% python3 -q
>>> import numpy as np
>>> import numpy.linalg as la
>>> np.set_printoptions(precision=4, suppress=True, linewidth=140, sign=" ")
>>> tidy = lambda a: np.round(a, 4) + 0
>>> sigma = 20 * 0.9 ** np.arange(8)
>>> q, _ = la.qr(np.array([[-0.4, -0.5, 1.1, -0.5, -1.1, 0.6, 0.3, 1.1],
...     [1.3, -0.3, -1.0, -0.2, 0.2, 0.5, 0.5, 0.3],
...     [0.6, 0.8, 1.7, -1.6, 0.6, -0.1, -0.3, -0.5],
...     [-0.8, 0.7, 2.2, 0.3, -1.4, 2.0, -2.1, 0.5],
...     [0.6, 0.5, 0.0, 0.3, -1.3, 0.5, -0.6, 0.4],
...     [-0.2, -1.5, -0.3, 0.6, -0.6, 0.4, 0.7, -0.9],
...     [-1.1, -0.1, -1.6, -0.3, 0.6, -0.9, -0.1, -0.3],
...     [-0.9, -1.5, 2.0, 1.6, 0.6, -1.5, 1.0, -0.9]]))
>>> rng = np.random.default_rng(26)
>>> F = rng.normal(size=(21, 8)) * sigma @ q
>>> tidy(F)
array([[-20.6485,  43.5068, -12.5215, -21.4943,  12.1975,  11.9957, -18.4832,  45.4986],
       [ 10.8583,  -6.0549, -17.6467,   2.5719, -28.8073,   4.0278,   0.0477, -15.9941],
       [-27.1048,  -6.6931,   7.8811, -23.4394,   1.9568,  -4.6806,  24.1299,  18.4787],
       [  3.9607, -14.4018,  29.2696,   0.216 , -16.7342,  34.9947,  -2.3282, -17.4312],
       [-13.7791,  -2.8572,  30.9427, -21.9614,  -3.3243,   6.8349, -30.6389,  -0.4189],
       [-12.5976,   7.8511,   6.6033,  -0.693 ,  -7.1331,  -5.0712,  21.3983,   6.2268],
       [-32.0627,   1.9645, -39.4526,   5.0933, -24.276 ,  31.766 ,  18.1774,  -3.9169],
       [-18.899 , -10.9264,  -8.1458,  29.9201, -13.9315,   2.8087,  13.4906, -24.1818],
       [ 12.4489, -13.2115,  34.7505,  -5.4881,   6.3857,   2.4955, -11.061 ,   0.5   ],
       [  6.7564,  -5.8741,   3.2312,  21.7773, -14.4095,  -0.3226,   4.0601,  -8.1283],
       [ -3.3659,  15.3027,   3.7238,   8.2208,   9.0481,  -3.178 , -19.1734,   1.5422],
       [ -6.4812,   7.345 ,   1.8791,  -2.0198,  18.0385,  -1.7562,  -4.8625,   6.4682],
       [-26.5071,  -6.229 , -12.3476,   4.2483,  -9.0753,  -9.8834,  -3.7775,  13.5516],
       [ 15.0686, -16.0437,  -0.5371, -13.6178,  -0.798 , -15.1483, -27.7919,   0.2848],
       [-21.4297, -12.1702,  12.556 ,  -3.6643,   2.7457,  21.7364,  14.6839,  11.1652],
       [ -4.777 ,  32.9097,  -8.9862,  26.4167,   8.5421,   8.5075,   2.6925,   6.8744],
       [ 12.4325,  11.2314,  14.2401, -12.0105, -30.8757,  19.7786,  24.3213, -23.2711],
       [ 17.7513, -14.1063,  -2.2121,   0.1988,   4.3393, -11.9869,  -2.1896, -23.4385],
       [-39.5537,  16.1362,   2.277 , -29.7455, -25.4515,  21.7939,  35.2334,  -0.5035],
       [  6.72  ,   0.2339,  -4.1635,   6.2907, -10.4054,  10.4519,   2.5264,  -3.5782],
       [ 10.6654,   1.7082,   8.7531,   1.0172,   2.5476, -16.6383, -11.0152,   5.8528]])
>>> B = np.c_[F[:, :6] @ np.array([[0, -3, 0, -2, 1, -3],
...     [3, 0, -3, -3, 1, 2],
...     [-3, -3, -3, -3, 2, 2],
...     [3, -3, 3, -3, 0, 3],
...     [3, -2, 3, -1, 1, 2],
...     [-2, 1, 3, -1, -1, 2]]), np.array([-5, 5, -4, -5, -5, 5, 2, 1, 3, 2, 0, 2, 1, 3, 1, 5, -2, -2, 0, -4, 0])]
>>> print(tidy(B))
[[ 116.2034  151.5936  -84.8591  -11.3692   -1.9829  107.8197   -5.    ]
 [ -51.9865   74.292     4.4819   66.4519  -63.3252 -121.8213    5.    ]
 [ -98.809   119.395   -82.0537  123.6875  -11.3982    7.9247   -4.    ]
 [-250.5587  -31.8757   10.8259  -71.4332   -3.6308   55.0223   -5.    ]
 [-190.9267   27.8773 -139.6089    5.6756   35.0897   38.6452   -5.    ]
 [  -9.5925   29.2566  -82.0552   -3.8849    6.3983   40.2139    5.    ]
 [   3.1712  279.5837  150.2145  153.8195 -165.0453   51.472     2.    ]
 [  34.0068   22.0458  113.609    16.3772  -62.8573   86.0674    1.    ]
 [-146.1841 -135.4096  -54.4375  -81.9315   72.6285    7.0294    3.    ]
 [  -4.5672  -66.7985   29.0647  -56.1839   -6.7422   10.3127    2.    ]
 [  92.8992  -47.0105  -14.8067  -80.8804   31.6105   84.5533    0.    ]
 [  67.9662  -17.9675   15.1152  -24.933    24.4168   64.3974    2.    ]
 [  23.6418  112.0865   11.5987  114.9578  -56.6233   17.1958    1.    ]
 [ -59.4708  -16.2935  -38.9497   76.4048   12.301  -151.1133    3.    ]
 [-120.4075   53.8589   61.2963   28.2127  -27.4786  103.0319    1.    ]
 [ 213.5493  -46.5373   58.6281 -158.5163   10.195   175.5274    5.    ]
 [-177.2419   37.544  -145.7377  -54.1507    1.4897  -44.5803   -2.    ]
 [   1.9053  -67.8792   26.609    20.5041   15.5468 -100.5897   -2.    ]
 [-167.6012  273.7633 -155.449   116.7616  -66.1088   58.9359    0.    ]
 [ -20.0553    4.7211   30.8004  -20.5698  -22.2304   -9.0541   -4.    ]
 [  22.8361  -83.0403  -70.6043  -41.6754   49.0655  -36.2034    0.    ]]
>>> la.matrix_rank(np.c_[F, B])
np.int64(9)
>>> tidy(la.norm(la.qr(F)[0].T @ B, axis=0) ** 2 / ((B ** 2).sum(axis=0) + 1e-12))
array([ 1.    ,  1.    ,  1.    ,  1.    ,  1.    ,  1.    ,  0.3207])
>>> tidy(la.lstsq(F, B[:, 0])[0])
array([ 0.,  3., -3.,  3.,  3., -2.,  0.,  0.])
>>> arr = np.array([[1, -1, 1, -1, -1, 1, -1, 1],
...     [1, 1, 1, 1, -1, -1, -1, -1],
...     [1, 1, -1, -1, -1, -1, 1, 1],
...     [1, -1, -1, 1, -1, 1, 1, -1]])
>>> r0, g = arr[2], arr[1]
>>> r0 @ r0
np.int64(8)
>>> r0 @ g
np.int64(0)
>>> p = (r0 @ g) / (r0 @ r0) * r0
>>> tidy(la.norm(r0 + g) ** 2 + la.norm(r0 - g) ** 2)
np.float64(32.0)
>>> vec = np.array([-7, -7, -8, 0, -9, -6, 8, 7])
>>> h1 = np.maximum(arr @ vec, 0)
>>> arr.T @ h1
array([ 36,  12, -36, -12, -36, -12,  36,  12])
>>> arr * (h1 > 1e-9)[:, None]
array([[ 0,  0,  0,  0,  0,  0,  0,  0],
       [ 0,  0,  0,  0,  0,  0,  0,  0],
       [ 1,  1, -1, -1, -1, -1,  1,  1],
       [ 1, -1, -1,  1, -1,  1,  1, -1]])
>>> h1
array([  0,   0,  24,  12])
>>> Uu, sigma, Vt = la.svd(arr, full_matrices=False)
>>> tidy(Uu.T @ Uu)
array([[ 1.,  0.,  0.,  0.],
       [ 0.,  1.,  0.,  0.],
       [ 0.,  0.,  1.,  0.],
       [ 0.,  0.,  0.,  1.]])
>>> tidy(sigma / sigma[0])
array([ 1.,  1.,  1.,  1.])
>>> tidy(Vt @ Vt.T)
array([[ 1.,  0.,  0.,  0.],
       [ 0.,  1.,  0.,  0.],
       [ 0.,  0.,  1.,  0.],
       [ 0.,  0.,  0.,  1.]])
>>> feats = np.loadtxt("dump.csv", delimiter=",")
>>> feats
array([[ 1.7604,  1.2967,  0.0295,  1.7741],
       [ 1.2967, -1.6274,  0.8157, -4.1621],
       [ 0.0295,  0.8157,  2.2768,  1.3463],
       [ 1.7741, -4.1621,  1.3463, -2.4098]])
>>> tidy(feats @ feats)
array([[ 7.9287, -7.1875,  3.5653, -6.5094],
       [-7.1875, 22.3183, -5.0355, 20.2019],
       [ 3.5653, -5.0355,  7.6626, -3.5217],
       [-6.5094, 20.2019, -3.5217, 28.0902]])
>>> np.trace(feats)
np.float64(0.0)
>>> theta = np.radians(90)
>>> R = np.eye(4)
>>> R[1, 1] = R[3, 3] = np.cos(theta)
>>> R[1, 3], R[3, 1] = -np.sin(theta), np.sin(theta)
>>> tidy(R)
array([[ 1.,  0.,  0.,  0.],
       [ 0.,  0.,  0., -1.],
       [ 0.,  0.,  1.,  0.],
       [ 0.,  1.,  0.,  0.]])
>>> B = feats @ R.T
>>> tidy(la.det(R)), np.trace(R)
(np.float64(1.0), np.float64(2.0))
>>> tidy(B)
array([[ 1.7604, -1.7741,  0.0295,  1.2967],
       [ 1.2967,  4.1621,  0.8157, -1.6274],
       [ 0.0295, -1.3463,  2.2768,  0.8157],
       [ 1.7741,  2.4098,  1.3463, -4.1621]])
>>> np.allclose(feats @ feats.T, B @ B.T)
True
>>> tidy(la.svd(feats, compute_uv=False)), tidy(la.svd(B, compute_uv=False))
(array([ 7.    ,  3.0001,  2.    ,  1.9999]), array([ 7.    ,  3.0001,  2.    ,  1.9999]))
>>> data = np.load("layer2.npy")
>>> data
array([[ 0, -2,  8, -5],
       [ 0,  0, -2,  5],
       [ 0,  0,  0,  1],
       [ 0,  0,  0,  0]])
>>> Uu, sigma, Vt = la.svd(data)
>>> print(np.argmax(sigma[:-1] / (sigma[1:] + 1e-6)) + 1)
3
>>> tidy(sigma)
array([ 10.6493,   3.0948,   0.1214,   0.    ])
>>> B = Uu[:, :3] @ np.diag(sigma[:3]) @ Vt[:3]
>>> la.matrix_rank(data, rtol=0.05)
np.int64(2)
>>> la.matrix_rank(B)
np.int64(3)
>>> Uu, sigma, Vt = la.svd(data)
>>> vecs = Vt[:(sigma > 1e-8).sum()]
>>> vec = data[0] + -3 * data[3] + rng.integers(2) * np.eye(4)[3]
>>> print(vec)
[ 0. -2.  8. -5.]
>>> tidy(vecs.T @ vecs)
array([[ 0.,  0.,  0.,  0.],
       [ 0.,  1.,  0.,  0.],
       [ 0.,  0.,  1.,  0.],
       [ 0.,  0.,  0.,  1.]])
>>> la.matrix_rank(np.vstack([data, vec]))
np.int64(3)
>>> tidy(la.norm(vec - vecs.T @ vecs @ vec))
np.float64(0.0)
>>> [round(float(x), 4) for x in la.svd(data, compute_uv=False)[:3]]
[10.6493, 3.0948, 0.1214]
>>> print(np.argsort(-la.norm(data, axis=0).round(6), kind="stable")[:3])
[ 2  3  1]
>>> print(tidy(la.norm(data, 2) / la.norm(data)))
0.9602
